% python3 -q
>>> import numpy as np
>>> np.set_printoptions(precision=2, suppress=True, linewidth=160, legacy="1.25")
>>> tidy = lambda a: np.round(a, 2) + 0
>>> F = np.load("block16.npy")
>>> print(F)
[[ 0.7 -2.5 -0.9 -0.1  0.7 -0.5 -0.7  0.4  1.4]
 [ 1.   0.6  1.5  0.2  2.5  0.4  2.  -0.7 -2.1]
 [ 0.7  0.  -0.5 -0.2  2.5  0.2  0.7  0.1 -0.3]
 [ 1.  -0.8  0.2 -0.8 -0.8  0.6  0.3 -1.6  0.3]
 [ 0.7 -1.6  0.6  1.9 -1.2 -0.5 -1.8 -1.3 -1. ]
 [ 1.3  0.5  0.5  0.6 -0.7 -0.6  0.2  1.3 -0.7]
 [ 4.2  1.5 -1.2 -0.9 -4.5 -3.  -0.3 -2.7  0.6]
 [-0.6  0.1  1.3 -0.3 -0.1  0.1  1.1  0.7  0.9]
 [ 0.8 -0.1  0.3 -2.  -0.9 -0.4 -0.1 -1.1  0.3]
 [-0.4 -0.6 -0.4  0.8  0.2 -0.4 -1.2  0.7  0.4]
 [ 0.  -2.2 -1.4  2.3 -0.8  0.4 -0.6 -0.3  0.8]
 [ 0.8 -0.8  0.  -0.7 -0.3  0.5  0.5  0.9 -0.2]
 [-0.9 -1.5  0.7  0.7 -0.8 -1.5  0.7 -0.4  0.3]
 [ 0.6 -0.7  0.3 -0.2  0.8 -0.5  1.1 -0.5  1.3]]
>>> x0 = np.array([-2, -1, 2, 2, -1, -1, 1, -2, 1])
>>> target = F @ x0
>>> c, lr = np.zeros(9), 1 / np.linalg.norm(F, 2) ** 2
>>> for i in range(3):
...     c -= lr * F.T @ (F @ c - target)
...     if i % 1 == 0: print(i, round(np.linalg.norm(F @ c - target), 2))
... 
0 12.22
1 10.07
2 8.55
>>> print(tidy(np.linalg.cond(F)))
7.08
>>> A2 = np.c_[F[:, :2] @ np.array([[9, 7], [-9, -4]]), np.array([5, -2, 1, 4, -1, 2, -3, -4, -3, 5, 4, 3, -4, -4])]
>>> print(tidy(A2))
[[28.8 14.9  5. ]
 [ 3.6  4.6 -2. ]
 [ 6.3  4.9  1. ]
 [16.2 10.2  4. ]
 [20.7 11.3 -1. ]
 [ 7.2  7.1  2. ]
 [24.3 23.4 -3. ]
 [-6.3 -4.6 -4. ]
 [ 8.1  6.  -3. ]
 [ 1.8 -0.4  5. ]
 [19.8  8.8  4. ]
 [14.4  8.8  3. ]
 [ 5.4 -0.3 -4. ]
 [11.7  7.  -4. ]]
>>> print(np.linalg.matrix_rank(np.c_[F, A2]))
10
>>> print(tidy(np.linalg.norm(np.linalg.qr(F)[0].T @ A2, axis=0) ** 2 / ((A2 ** 2).sum(axis=0) + 1e-12)))
[1.   1.   0.78]
